$ python3 -q
>>> import numpy as np
>>> import numpy.linalg as la
>>> np.set_printoptions(precision=2, suppress=True, linewidth=120, legacy="1.25")
>>> def rnd(a):
...     return np.round(a, 2) + 0
... 
>>> M2 = np.array([[1, 2, 0, 2, 1, 0, 3, 1, 0, 2, 2, 0, 2, 2],
...     [0, 0, 2, 1, 3, 3, 3, 3, 0, 0, 3, 0, 3, 0],
...     [2, 0, 0, 3, 1, 2, 3, 3, 1, 1, 2, 1, 2, 1],
...     [3, 2, 1, 1, 2, 0, 1, 3, 1, 3, 0, 0, 0, 1],
...     [1, 3, 2, 2, 1, 2, 2, 0, 0, 2, 0, 3, 1, 3],
...     [1, 2, 2, 1, 2, 2, 0, 1, 3, 3, 1, 0, 2, 0],
...     [1, 2, 0, 2, 2, 3, 2, 0, 3, 2, 3, 0, 0, 1],
...     [2, 3, 1, 1, 3, 2, 3, 3, 3, 3, 3, 3, 0, 1],
...     [2, 0, 3, 1, 2, 2, 3, 3, 2, 1, 3, 0, 1, 3],
...     [0, 2, 3, 2, 3, 3, 1, 1, 3, 2, 1, 3, 0, 3],
...     [0, 1, 0, 2, 0, 1, 3, 2, 2, 1, 1, 3, 1, 0],
...     [3, 2, 1, 2, 3, 2, 1, 0, 1, 0, 2, 3, 1, 3],
...     [1, 1, 1, 1, 3, 3, 2, 3, 2, 0, 2, 0, 0, 3],
...     [2, 0, 1, 3, 2, 0, 0, 0, 3, 1, 3, 1, 2, 1]])
>>> M = M2 - M2.T
>>> M
array([[ 0,  2, -2, -1,  0, -1,  2, -1, -2,  2,  2, -3,  1,  0],
       [-2,  0,  2, -1,  0,  1,  1,  0,  0, -2,  2, -2,  2,  0],
       [ 2, -2,  0,  2, -1,  0,  3,  2, -2, -2,  2,  0,  1,  0],
       [ 1,  1, -2,  0,  0, -1, -1,  2,  0,  1, -2, -2, -1, -2],
       [ 0,  0,  1,  0,  0,  0,  0, -3, -2, -1,  0,  0, -2,  1],
       [ 1, -1,  0,  1,  0,  0, -3, -1,  1,  0,  0, -2, -1,  0],
       [-2, -1, -3,  1,  0,  3,  0, -3,  0,  1,  0, -1, -2,  1],
       [ 1,  0, -2, -2,  3,  1,  3,  0,  0,  2,  1,  3, -3,  1],
       [ 2,  0,  2,  0,  2, -1,  0,  0,  0, -2,  1, -1, -1,  0],
       [-2,  2,  2, -1,  1,  0, -1, -2,  2,  0,  0,  3,  0,  2],
       [-2, -2, -2,  2,  0,  0,  0, -1, -1,  0,  0,  1, -1, -3],
       [ 3,  2,  0,  2,  0,  2,  1, -3,  1, -3, -1,  0,  1,  2],
       [-1, -2, -1,  1,  2,  1,  2,  3,  1,  0,  1, -1,  0,  1],
       [ 0,  0,  0,  2, -1,  0, -1, -1,  0, -2,  3, -2, -1,  0]])
>>> rng = np.random.default_rng(95211)
>>> M2 = M + rng.integers(-2, 3, (14, 12)) @ rng.integers(-2, 3, (12, 14))
>>> M2
array([[ -5,   3,  -7,   0,  -7, -11, -13,  -8, -15,  -3,   2,  -8,  -6,   2],
       [ 10,   9,   1,   9,   7,  -1,   4,   5,   9,   2,   6,  -6,   5, -14],
       [  4,   7,  10,  -5, -13, -10, -11,   9,  -9,  -9,   2,  13, -12,  -2],
       [  3,   7,  -5,  12,   4,  -7,  -3,  -5,   7,   0,   2, -14,   6,  -5],
       [  5,   7,   1,   0,   4,  -7, -17, -11,  -6,  13,   8, -17,  -5,   4],
       [ -1,  -5,  -9,  14,   5,   6,   8,  -3,  -3,  -4,  -5,  -4,   1, -10],
       [ -6,   0,  -9,  11,   2,   3,   1, -10, -13,   5,  -9,  -4,  -5,  -7],
       [  5,   8,  -8,   6,   1,   4,   8,  -2,   7,   2,   2,  -1,   5,   9],
       [  1,   3,   7,   1,  -6, -10,  -2, -10,   2,  -5,  -5,   4,  -6,   6],
       [-14,   2,   2,  -2,  -6,  -7,  -1, -11,   1,  -7,  -3,   1,   0,  18],
       [ -1,  -5,  -4,   7, -11,   8,   5,   0, -15, -11, -10,  16,  -9,  -3],
       [-11,  -9, -10,   6,  -1,   9,  15,  -4,   3, -17,  -9,   6,  12,   1],
       [-17, -10, -15,  -4,   6,   8,   2,  -1,  -1,   9,  -3,  -4,   3,  -2],
       [  2,  -2,   3,  12,  -8,  -7,   0,  -3,   1, -19,   1,   2,   0,  -4]])
>>> la.matrix_rank(M2 - M, tol=1e-8)
12
>>> rnd(la.svd(M2 - M, compute_uv=False))
array([54.19, 51.63, 39.85, 35.32, 32.82, 19.05, 13.98, 12.39,  7.27,  4.24,  2.86,  1.59,  0.  ,  0.  ])
